>>> import numpy as np
>>> np.set_printoptions(precision=2, suppress=True, linewidth=120, floatmode="fixed")
>>> M = np.load("layer1.npy")
>>> print(M)
[[61  2  0]
 [ 0  0  0]
 [ 2  0 22]]
>>> # looks like rank 2
>>> theta = np.radians(60)
>>> r_ = np.eye(3)
>>> r_[0, 0] = r_[1, 1] = np.cos(theta)
>>> r_[0, 1], r_[1, 0] = -np.sin(theta), np.sin(theta)
>>> print(r_)
[[ 0.50 -0.87  0.00]
 [ 0.87  0.50  0.00]
 [ 0.00  0.00  1.00]]
>>> out = M @ r_.T
>>> print(np.linalg.svd(M, compute_uv=False), np.linalg.svd(out, compute_uv=False))
[61.07 21.99  0.00] [61.07 21.99  0.00]
>>> print(out)
[[28.77 53.83  0.00]
 [ 0.00  0.00  0.00]
 [ 1.00  1.73 22.00]]
>>> print(np.linalg.matrix_rank(M, rtol=0.1))
2
>>> print(np.round(np.linalg.norm(M, 2) / np.linalg.norm(M), 2))
0.94
>>> print([round(float(x), 2) for x in np.linalg.svd(M, compute_uv=False)[:3]])
[61.07, 21.99, 0.0]
>>> rng = np.random.default_rng(44)
>>> z = rng.permutation(3)
>>> print(z)
[1 0 2]
>>> out = M[z][:, z]
>>> print(np.allclose(out, M))
False
>>> print(round(np.linalg.det(out), 2), round(np.linalg.det(M[z]), 2))
0.0 0.0
>>> print(np.sort(np.abs(np.linalg.eigvals(out))))
[ 0.00 22.00 61.00]
>>> print(round(float(np.trace(np.linalg.pinv(M) @ M)), 2))
2.0
>>> print(np.abs(np.diag(np.linalg.qr(M)[1])) > 1e-9)
[ True  True False]
>>> print(np.unique(M.round(6), axis=0).shape)
(3, 3)
>>> print(np.allclose(M[:-1].T @ np.linalg.lstsq(M[:-1].T, M[-1])[0], M[-1]))
False
>>> try:
...     np.linalg.inv(M)
... except np.linalg.LinAlgError as e:
...     print(repr(e))
... 
LinAlgError('Singular matrix')
>>> print(np.linalg.lstsq(M[:-1].T, M[-1])[2])
1
>>> r = np.linalg.matrix_rank(M)
>>> print(r)
2
>>> ns = np.linalg.svd(M)[2][r:].T
>>> print([int(np.linalg.matrix_rank(M[:i])) for i in range(1, len(M) + 1)])
[1, 1, 2]
>>> print([int(np.linalg.matrix_rank(np.delete(M, i, axis=0))) for i in range(3)])
[1, 2, 1]
>>> print(np.linalg.matrix_rank(M.T @ M), np.linalg.matrix_rank(M @ M.T))
2 2
